% python3 -q
>>> import numpy as np
>>> np.set_printoptions(suppress=True, linewidth=140)
>>> data = np.load("a.npy")
>>> data
array([[ 0.,  3.,  0.,  0.],
       [ 3.,  2.,  0.,  0.],
       [ 0.,  0., -2., -1.],
       [ 0.,  0.,  0., -2.]])
>>> ev, V = np.linalg.eig(data)
>>> np.round(np.sort(np.linalg.eigvals(data.T)), 1)
array([-2.2, -2. , -2. ,  4.2])
>>> ev.round(1)
array([-2.2,  4.2, -2. , -2. ])
>>> np.round(np.sort(np.linalg.eigvals(np.linalg.inv(data))), 1)
array([-0.5, -0.5, -0.5,  0.2])
>>> rng = np.random.default_rng(325)
>>> Y = data + rng.integers(-2, 3, (4, 1)) @ rng.integers(-2, 3, (1, 4))
>>> Y
array([[-2.,  1., -4., -2.],
       [ 3.,  2.,  0.,  0.],
       [ 0.,  0., -2., -1.],
       [-1., -1., -2., -3.]])
>>> Y - data
array([[-2., -2., -4., -2.],
       [ 0.,  0.,  0.,  0.],
       [ 0.,  0.,  0.,  0.],
       [-1., -1., -2., -1.]])
>>> np.linalg.matrix_rank(Y - data, tol=1e-8)
np.int64(1)
>>> np.round(np.linalg.svd(Y - data, compute_uv=False), 1) + 0
array([5.9, 0. , 0. , 0. ])
>>> r0 = np.array([0, 1, 0, 2])
>>> Y = data + np.outer(r0, np.eye(4)[2])
>>> np.linalg.matrix_rank(Y - data)
np.int64(1)
>>> Y
array([[ 0.,  3.,  0.,  0.],
       [ 3.,  2.,  1.,  0.],
       [ 0.,  0., -2., -1.],
       [ 0.,  0.,  2., -2.]])
>>> Y = data / np.sqrt((data ** 2).mean(axis=1, keepdims=True))
>>> Y[0]
array([0., 2., 0., 0.])
>>> np.round(data - data.mean(axis=1, keepdims=True), 1)
array([[-0.8,  2.2, -0.8, -0.8],
       [ 1.8,  0.8, -1.2, -1.2],
       [ 0.8,  0.8, -1.2, -0.2],
       [ 0.5,  0.5,  0.5, -1.5]])
>>> np.linalg.matrix_rank(Y) == np.linalg.matrix_rank(data)
np.True_
>>> np.linalg.matrix_rank(data - data.mean(axis=1, keepdims=True))
np.int64(3)
>>> round(float(np.linalg.det(data)), 1)
-36.0
>>> data @ data
array([[ 9.,  6.,  0.,  0.],
       [ 6., 13.,  0.,  0.],
       [ 0.,  0.,  4.,  4.],
       [ 0.,  0.,  0.,  4.]])
>>> E = np.array([[0.8, 0.8, 1.2],
...     [0.3, 0.4, 0.1],
...     [-1.5, 1.5, -0.7],
...     [0.5, -0.4, 0.3],
...     [0.3, -0.5, -0.6],
...     [-1.9, 0.2, -1.5],
...     [-0.1, 1.1, -0.2],
...     [0.7, 0.7, 0.1],
...     [0.3, -0.4, 1.1],
...     [-0.6, 1.0, -0.3],
...     [-0.1, -1.0, -0.8],
...     [0.4, 0.8, -0.8],
...     [1.4, 0.4, 0.8],
...     [1.4, 1.2, 0.5],
...     [-1.5, 0.5, -0.5],
...     [1.1, 1.5, 1.3]])
>>> x0 = np.array([0, 1, 2])
>>> y = E @ x0
>>> np.round(np.linalg.solve(E.T @ E, E.T @ y), 1) + 0
array([0., 1., 2.])
>>> np.round(np.linalg.pinv(E) @ E, 1) + 0
array([[1., 0., 0.],
       [0., 1., 0.],
       [0., 0., 1.]])
>>> y.round(1)
array([ 3.2,  0.6,  0.1,  0.2, -1.7, -2.8,  0.7,  0.9,  1.8,  0.4, -2.6, -0.8,  2. ,  2.2, -0.5,  4.1])
>>> y = y + 0.3 * rng.normal(size=16)
>>> y.round(1)
array([ 3.4,  0.1,  0.9,  0.2, -2.3, -2.9,  0.7,  0.6,  1.5, -0.3, -2.3, -0.4,  1.4,  2. , -0.2,  3.9])
>>> coef, *_ = np.linalg.lstsq(E, y)
>>> np.round(E.T @ (y - E @ coef), 1) + 0
array([0., 0., 0.])
>>> round(float(np.linalg.norm(y - E @ coef)), 1)
1.5
>>> coef.round(1)
array([-0.2,  1. ,  2. ])
>>> coef.round()
array([-0.,  1.,  2.])
>>> F = np.array([[5.0, 0.0, 4.0, 0.0],
...     [0.0, 5.0, 0.0, 4.0],
...     [4.0, 0.0, 5.0, 0.0],
...     [0.0, 4.0, 0.0, 5.0]])
>>> O, V = np.linalg.qr(F[:, :2])[0], np.linalg.qr(F[:, 2:])[0]
>>> sig = np.linalg.svd(O.T @ V, compute_uv=False)
>>> round(np.linalg.norm(O @ O.T - V @ V.T, 2), 1)
np.float64(0.2)
>>> np.round(np.degrees(np.arccos(sig.clip(0, 1))), 1)
array([12.7, 12.7])
>>> sig.round(1)
array([1., 1.])
>>> Y = np.linalg.inv(data)
>>> np.round(np.linalg.slogdet(data)[0], 1)
np.float64(-1.0)
>>> np.round(np.linalg.det(data) * Y, 1)
array([[  8., -12.,  -0.,  -0.],
       [-12.,  -0.,  -0.,  -0.],
       [  0.,   0.,  18.,  -9.],
       [  0.,   0.,   0.,  18.]])
>>> Y.round(1)
array([[-0.2,  0.3,  0. ,  0. ],
       [ 0.3,  0. ,  0. ,  0. ],
       [-0. , -0. , -0.5,  0.2],
       [-0. , -0. , -0. , -0.5]])
>>> np.round(np.linalg.inv(Y), 1)
array([[ 0.,  3.,  0.,  0.],
       [ 3.,  2.,  0.,  0.],
       [-0., -0., -2., -1.],
       [-0., -0., -0., -2.]])
>>> Y = np.array([[5, 5, 0], [0, 0, 4]])
>>> cent = np.kron(Y, F)
>>> cent
array([[25.,  0., 20.,  0., 25.,  0., 20.,  0.,  0.,  0.,  0.,  0.],
       [ 0., 25.,  0., 20.,  0., 25.,  0., 20.,  0.,  0.,  0.,  0.],
       [20.,  0., 25.,  0., 20.,  0., 25.,  0.,  0.,  0.,  0.,  0.],
       [ 0., 20.,  0., 25.,  0., 20.,  0., 25.,  0.,  0.,  0.,  0.],
       [ 0.,  0.,  0.,  0.,  0.,  0.,  0.,  0., 20.,  0., 16.,  0.],
       [ 0.,  0.,  0.,  0.,  0.,  0.,  0.,  0.,  0., 20.,  0., 16.],
       [ 0.,  0.,  0.,  0.,  0.,  0.,  0.,  0., 16.,  0., 20.,  0.],
       [ 0.,  0.,  0.,  0.,  0.,  0.,  0.,  0.,  0., 16.,  0., 20.]])
>>> round(float(np.linalg.norm(cent, 2)), 1), round(float(np.linalg.norm(Y, 2) * np.linalg.norm(F, 2)), 1)
(63.6, 63.6)
>>> cent.shape
(8, 12)
>>> x0 = np.ones(4)
>>> for _ in range(3):
...     x0 = F @ x0
...     x0 /= np.linalg.norm(x0)
...     print(round(x0 @ F @ x0, 1))
... 
9.0
9.0
9.0
>>> round(float(np.linalg.eigvalsh(F)[-1]), 1)
9.0
>>> X = np.loadtxt("m.csv", delimiter=",")
>>> X
array([[3., 1., 1.],
       [0., 0., 1.],
       [0., 0., 2.],
       [3., 1., 0.]])
>>> Y = X / np.sqrt((X ** 2).mean(axis=1, keepdims=True))
>>> Y[1].round(1)
array([0. , 0. , 1.7])
>>> np.round(np.linalg.norm(Y, axis=1), 1)
array([1.7, 1.7, 1.7, 1.7])
>>> np.linalg.matrix_rank(X - X.mean(axis=1, keepdims=True))
np.int64(2)
>>> np.round(X - X.mean(axis=1, keepdims=True), 1)
array([[ 1.3, -0.7, -0.7],
       [-0.3, -0.3,  0.7],
       [-0.7, -0.7,  1.3],
       [ 1.7, -0.3, -1.3]])
>>> x0 = np.array([3, 0, -3])
>>> a = np.maximum(X @ x0, 0)
>>> np.round(np.tanh(X @ x0), 1)
array([ 1., -1., -1.,  1.])
>>> X.T @ a
array([45., 15.,  6.])
>>> np.flatnonzero(a > 1e-9)
array([0, 3])
>>> X * (a > 1e-9)[:, None]
array([[3., 1., 1.],
       [0., 0., 0.],
       [0., 0., 0.],
       [3., 1., 0.]])
>>> a
array([6., 0., 0., 9.])
>>> A = np.load("block7.npy")
>>> A.round(1)
array([[-0.8,  0.5,  0.3],
       [-0.4, -0.1, -0.9],
       [-0.4, -0.9,  0.3]])
>>> Y = np.linalg.inv(A)
>>> np.round(np.linalg.det(A) * Y, 1)
array([[-0.8, -0.4, -0.4],
       [ 0.5, -0.1, -0.9],
       [ 0.3, -0.9,  0.3]])
>>> np.round(A @ Y, 1) + 0
array([[1., 0., 0.],
       [0., 1., 0.],
       [0., 0., 1.]])
>>> np.allclose(Y, A.T)
True
>>> round(np.linalg.cond(A), 1)
np.float64(1.0)
>>> np.round(np.linalg.inv(Y), 1)
array([[-0.8,  0.5,  0.3],
       [-0.4, -0.1, -0.9],
       [-0.4, -0.9,  0.3]])
>>> M = np.load("mat.npy")
>>> M
array([[ 0, -2, -4,  3],
       [-2, -2,  4,  2],
       [ 0, -1, -2,  1],
       [ 5, -1,  5, -2]])
>>> Y = M / np.linalg.norm(M, axis=1, keepdims=True)
>>> gram = Y @ Y.T
>>> round(float(np.degrees(np.arccos(np.clip(gram[2, 1], -1, 1)))), 1)
108.0
>>> (gram - 2 * np.eye(4)).round(6).argmax(axis=1)
array([2, 3, 0, 1])
>>> (np.abs(gram) > 0.9).astype(int)
array([[1, 0, 1, 0],
       [0, 1, 0, 0],
       [1, 0, 1, 0],
       [0, 0, 0, 1]])
>>> np.round(np.linalg.norm(Y, axis=1), 1)
array([1., 1., 1., 1.])
>>> Y = np.array([[4, 1], [-3, -4], [2, 5], [5, -5]])
>>> np.linalg.matrix_rank(np.vstack([M, Y.T]))
np.int64(4)
>>> np.einsum("ik,kj->ji", M, Y)
array([[ 13,  16,   4,  23],
       [-27,  16, -11,  44]])
>>> np.einsum("ik,kj->ij", M, Y)
array([[ 13, -27],
       [ 16,  16],
       [  4, -11],
       [ 23,  44]])
>>> arr = np.array([[0.5, 0.0, 0.5], [0.0, 0.5, 0.5], [0.3, 0.0, 0.7]])
>>> U, sig, Vh = np.linalg.svd(arr, full_matrices=False)
>>> np.round(Vh @ Vh.T, 1) + 0
array([[1., 0., 0.],
       [0., 1., 0.],
       [0., 0., 1.]])
>>> np.round(U.T @ U, 1) + 0
array([[1., 0., 0.],
       [0., 1., 0.],
       [0., 0., 1.]])
>>> np.round(np.cumsum(sig ** 2) / np.sum(sig ** 2), 1)
array([0.8, 1. , 1. ])
>>> np.allclose(U * sig @ Vh, arr)
True
>>> np.abs(U[:, 0]).round(6).argmax()
np.int64(2)
>>> np.round(sig / sig[0], 1)
array([1. , 0.5, 0.1])
>>> sig.round(1)
array([1.1, 0.5, 0.2])
>>> lab = rng.permutation(3)
>>> lab
array([1, 2, 0])
>>> Y = arr[lab][:, lab]
>>> np.diag(Y)
array([0.5, 0.7, 0.5])
>>> np.round(np.sort(np.abs(np.linalg.eigvals(Y))), 1)
array([0.2, 0.5, 1. ])
>>> Y = arr / np.linalg.norm(arr, axis=1, keepdims=True)
>>> gram = Y @ Y.T
>>> np.argwhere(np.triu(np.abs(gram) > 0.95, 1))
array([], shape=(0, 2), dtype=int64)
>>> np.round(np.linalg.norm(Y, axis=1), 1)
array([1., 1., 1.])
>>> gram.round(1)
array([[1. , 0.5, 0.9],
       [0.5, 1. , 0.6],
       [0.9, 0.6, 1. ]])
>>> K = np.load("run1.npy")
>>> K
array([[ 1., -6.,  0.],
       [-4., -3.,  0.],
       [ 0.,  0.,  0.]])
>>> U, sig, Vh = np.linalg.svd(K)
>>> V = Vh[:(sig > 1e-8).sum()]
>>> x0 = K[2] + 2 * K[1] + rng.integers(2) * np.eye(3)[1]
>>> x0
array([-8., -6.,  0.])
>>> np.round(np.linalg.norm(x0 - V.T @ V @ x0), 1)
np.float64(0.0)
>>> np.allclose(V.T @ V @ x0, x0)
True
>>> np.abs(np.diag(np.linalg.qr(K)[1])) > 1e-9
array([ True,  True, False])
>>> U, sig, Vh = np.linalg.svd(K)
>>> np.argmax(sig[:-1] / (sig[1:] + 1e-6)) + 1
np.int64(2)
>>> sig.round(1)
array([6.8, 4. , 0. ])
>>> Y = U[:, :2] @ np.diag(sig[:2]) @ Vh[:2]
>>> np.round(np.linalg.norm(K - Y, 2), 1), sig[2]
(np.float64(0.0), np.float64(0.0))
>>> round(float(np.linalg.norm(K) ** 2 / np.linalg.norm(K, 2) ** 2), 1)
1.3
>>> round(float(np.linalg.norm(K[0] - K[2])), 1)
6.1
>>> round(float(np.linalg.norm(K, 1)), 1), round(np.linalg.norm(K, np.inf), 1)
(9.0, np.float64(7.0))
>>> round(np.linalg.norm(K, "nuc"), 1)
np.float64(10.8)
>>> np.linalg.norm(K, axis=1).argmax()
np.int64(0)
>>> Y = np.array([[-5, 6], [-6, 5], [7, -4]])
>>> np.einsum("ik,kj->ji", K, Y)
array([[ 31.,  38.,   0.],
       [-24., -39.,   0.]])
